% python3 -q
>>> import numpy as np
>>> np.set_printoptions(suppress=True, linewidth=200)
>>> F = np.loadtxt("sample13.csv", delimiter=",")
>>> F
array([[ 2.18, -2.14,  1.12,  2.1 ],
       [-3.4 ,  3.44, -1.64, -3.38],
       [-1.47,  1.55, -0.74, -1.47],
       [-2.83,  2.98, -1.52, -2.88],
       [ 1.09, -1.03,  0.52,  1.06],
       [ 1.33, -1.29,  0.72,  1.3 ],
       [ 1.51, -1.46,  0.67,  1.56],
       [ 0.47, -0.44,  0.23,  0.39],
       [ 1.25, -1.18,  0.61,  1.28],
       [ 1.2 , -1.24,  0.51,  1.26],
       [-1.32,  1.46, -0.74, -1.5 ],
       [-0.3 ,  0.26, -0.1 , -0.31],
       [-0.55,  0.58, -0.27, -0.61],
       [ 1.54, -1.37,  0.68,  1.43],
       [-1.32,  1.26, -0.62, -1.33],
       [-1.35,  1.44, -0.64, -1.52],
       [-2.1 ,  2.03, -1.11, -2.07],
       [-1.51,  1.45, -0.78, -1.5 ]])
>>> Xc = F - F.mean(axis=0)
>>> Uu, sig, Vh = np.linalg.svd(Xc, full_matrices=False)
>>> (np.sign(Uu[:, 0]) == np.sign(Uu[0, 0])).astype(int)
array([1, 0, 0, 0, 1, 1, 1, 1, 1, 1, 0, 1, 0, 1, 0, 0, 0, 0])
>>> np.abs(Uu[:, 0]).argmax()
np.int64(1)
>>> np.round(np.abs(Vh[-1]), 2)
array([0.33, 0.52, 0.53, 0.58])
>>> np.round(Xc.mean(axis=0), 2) + 0
array([0., 0., 0., 0.])
>>> np.abs(Vh[0]).argmax()
np.int64(3)
>>> sig.round(2)
array([12.48,  0.25,  0.21,  0.15])
>>> Z = F[[17, 2]].astype(float)
>>> for _ in range(4):
...     lab = np.linalg.norm(F[:, None] - Z, axis=-1).argmin(axis=1)
...     Z = np.array([F[lab == j].mean(axis=0) for j in range(2)])
... 
>>> lab
array([0, 1, 1, 1, 0, 0, 0, 0, 0, 0, 1, 0, 1, 0, 1, 1, 1, 1])
>>> np.bincount(lab)
array([9, 9])
>>> Z.round(2)
array([[ 1.14, -1.1 ,  0.55,  1.12],
       [-1.76,  1.8 , -0.9 , -1.81]])
>>> np.abs(Z[1] - Z[0]).argmax()
np.int64(3)
>>> mat = np.loadtxt("w.csv", delimiter=",")
>>> mat.round(2) + 0
array([[-0.75, -0.15, -0.14,  0.45,  0.22, -0.38],
       [ 0.52, -0.03,  0.39,  0.64,  0.  , -0.4 ],
       [ 0.36, -0.07, -0.68, -0.22,  0.3 , -0.52],
       [-0.13,  0.45,  0.52, -0.45,  0.36, -0.43],
       [-0.1 , -0.39,  0.13, -0.31, -0.71, -0.47],
       [ 0.07, -0.79,  0.3 , -0.2 ,  0.48,  0.12]])
>>> other = mat / np.sqrt((mat ** 2).mean(axis=1, keepdims=True))
>>> np.linalg.matrix_rank(mat - mat.mean(axis=1, keepdims=True))
np.int64(5)
>>> np.linalg.matrix_rank(other) == np.linalg.matrix_rank(mat)
np.True_
>>> rng = np.random.default_rng(6317)
>>> m1 = rng.normal(size=(12, 5))
>>> m1 = 3 * m1 / np.linalg.norm(m1, axis=1, keepdims=True)
>>> m1.round(2)
array([[ 0.07,  2.37, -1.15,  1.16, -0.85],
       [ 0.5 ,  2.03, -1.78, -1.22,  0.03],
       [-0.96, -1.42,  0.95, -1.63,  1.58],
       [ 0.23, -1.08,  2.64,  0.73,  0.55],
       [ 0.44,  0.53, -1.64, -1.94, -1.45],
       [-0.09,  0.75, -0.63, -1.26, -2.54],
       [-0.36, -1.8 , -0.89, -2.19, -0.12],
       [-2.15, -0.6 ,  0.92, -1.27, -1.25],
       [-0.26,  1.84,  1.65,  0.35, -1.65],
       [ 1.53, -1.43, -0.25,  1.61, -1.4 ],
       [-1.94,  1.34, -1.13,  0.5 , -1.39],
       [-1.38,  0.14,  0.88,  1.89,  1.65]])
>>> Xc = m1 - m1.mean(axis=0)
>>> Uu, sig, Vh = np.linalg.svd(Xc, full_matrices=False)
>>> np.linalg.matrix_rank(Xc)
np.int64(5)
>>> np.abs(Vh[0]).argmax()
np.int64(2)
>>> np.round(np.abs(Vh[-1]), 2)
array([0.55, 0.47, 0.51, 0.43, 0.21])
>>> round((sig ** 2).sum() ** 2 / (sig ** 4).sum(), 2)
np.float64(3.78)
>>> sig.round(2)
array([6.21, 5.3 , 3.85, 3.56, 2.62])
>>> Z = m1[[2, 8]].astype(float)
>>> for _ in range(6):
...     lab = np.linalg.norm(m1[:, None] - Z, axis=-1).argmin(axis=1)
...     Z = np.array([m1[lab == j].mean(axis=0) for j in range(2)])
... 
>>> lab
array([1, 1, 0, 0, 1, 1, 0, 0, 1, 1, 1, 0])
>>> np.abs(Z[1] - Z[0]).argmax()
np.int64(1)
>>> Z.round(2)
array([[-0.93, -0.95,  0.9 , -0.5 ,  0.48],
       [ 0.04,  1.06, -0.71, -0.11, -1.32]])
>>> np.round(Z[1] - Z[0], 2)
array([ 0.96,  2.01, -1.6 ,  0.38, -1.8 ])
>>> def softmax(z):
...     e = np.exp(z - z.max(axis=-1, keepdims=True))
...     return e / e.sum(axis=-1, keepdims=True)
... 
>>> np.round(softmax(Z[1]), 2)
array([0.19, 0.52, 0.09, 0.16, 0.05])
>>> S = Z @ Z.T / np.sqrt(5)
>>> np.round(softmax(S)[1] @ Z, 2)
array([-0.03,  0.91, -0.59, -0.14, -1.19])
>>> np.round(softmax(S + np.triu(np.full(S.shape, -np.inf), 1)), 2)
array([[1.  , 0.  ],
       [0.07, 0.93]])
>>> C2 = np.cov(m1, rowvar=False)
>>> np.argwhere(np.triu(np.abs(np.corrcoef(m1.T)) > 0.8, 1))
array([], shape=(0, 2), dtype=int64)
>>> round(np.corrcoef(m1[:, 4], m1[:, 0])[0, 1], 2)
np.float64(-0.19)
>>> np.round(np.median(m1, axis=0), 2)
array([-0.17,  0.34, -0.44, -0.43, -1.05])
>>> np.round(m1.std(axis=0), 2)
array([1.03, 1.41, 1.35, 1.4 , 1.26])
>>> x = np.array([-3, -1, 0, 2, 3])
>>> rhs = m1 @ x
>>> np.round(np.linalg.pinv(m1) @ m1, 2) + 0
array([[1., 0., 0., 0., 0.],
       [0., 1., 0., 0., 0.],
       [0., 0., 1., 0., 0.],
       [0., 0., 0., 1., 0.],
       [0., 0., 0., 0., 1.]])
>>> np.round(np.linalg.lstsq(m1, rhs)[0], 2) + 0
array([-3., -1.,  0.,  2.,  3.])
>>> rhs = rhs + 0.05 * rng.normal(size=12)
>>> rhs.round(2)
array([ -2.81,  -5.91,   5.63,   3.53, -10.04, -10.54,  -1.88,   0.87,  -5.3 ,  -4.2 ,   1.35,  12.76])
>>> coef, *_ = np.linalg.lstsq(m1, rhs)
>>> coef.round()
array([-3., -1.,  0.,  2.,  3.])
>>> [round(float(np.linalg.norm(np.linalg.solve(m1.T @ m1 + lam * np.eye(5), m1.T @ rhs))), 2) for lam in (0, 1, 10, 100)]
[4.8, 4.49, 3.08, 0.94]
>>> np.round(np.linalg.norm(rhs - m1 @ coef), 2)
np.float64(0.17)
>>> K = np.load("dump.npy")
>>> K.round(2)
array([[ 0.83, -0.17, -0.17,  0.24, -0.37,  0.24],
       [-0.17,  0.83, -0.17,  0.24, -0.37,  0.24],
       [-0.17, -0.17,  0.83,  0.24, -0.37,  0.24],
       [ 0.24,  0.24,  0.24,  0.67,  0.52, -0.33],
       [-0.37, -0.37, -0.37,  0.52,  0.18,  0.52],
       [ 0.24,  0.24,  0.24, -0.33,  0.52,  0.67]])
>>> u = np.array([-3, 3, -1, -2, -9, -9])
>>> other = K + np.outer(u, np.eye(6)[2])
>>> np.linalg.matrix_rank(other - K)
np.int64(1)
>>> np.round(np.linalg.det(other) / np.linalg.det(K), 2), np.round(1 + np.linalg.solve(K, u)[2], 2)
(np.float64(0.92), np.float64(0.92))
